$ python -q
>>> import numpy as np
>>> from numpy import linalg as LA
>>> np.set_printoptions(suppress=True, linewidth=140)
>>> A = np.load("run4.npy")
>>> A
array([[ -0.33,  -1.32,  -4.77],
       [  0.01,  -0.84,  -3.28],
       [ -0.16,   1.55,   4.82],
       [ -0.02,  -0.52,  -0.99],
       [  0.08,  -0.47,  -1.25],
       [  0.05,  -0.61,  -2.37],
       [ -0.12,  -1.55,  -5.49],
       [ -0.06,  -4.17, -15.34],
       [ -0.15,   1.23,   3.96],
       [  0.03,   2.08,   7.29],
       [ -0.05,  -1.38,  -5.09],
       [  0.01,   0.21,  -0.14],
       [  0.15,   1.52,   5.67],
       [  0.13,   0.82,   2.61],
       [ -0.21,  -2.34,  -8.06],
       [  0.13,  -2.39,  -8.69],
       [  0.05,   0.76,   2.83],
       [  0.09,   1.02,   3.91]])
>>> cov = np.cov(A, rowvar=False)
>>> np.argsort(-A.std(axis=0).round(6), kind="stable")
array([2, 1, 0])
>>> np.round(np.polyfit(A[:, 0], A[:, 2], 1), 2)
array([12.95, -1.09])
>>> np.round(np.corrcoef(A.T), 2)
array([[1.  , 0.28, 0.29],
       [0.28, 1.  , 1.  ],
       [0.29, 1.  , 1.  ]])
>>> z = A[:, 2] > np.median(A[:, 2])
>>> f = A[z].mean(axis=0) - A[~z].mean(axis=0)
>>> z.astype(int)
array([0, 0, 1, 1, 0, 0, 0, 0, 1, 1, 0, 1, 1, 1, 0, 0, 1, 1])
>>> np.argsort(-np.abs(f).round(6), kind="stable")
array([2, 1, 0])
>>> print(round(float((((A - A.mean(axis=0)) @ f > 0) == z).mean()), 2))
0.94
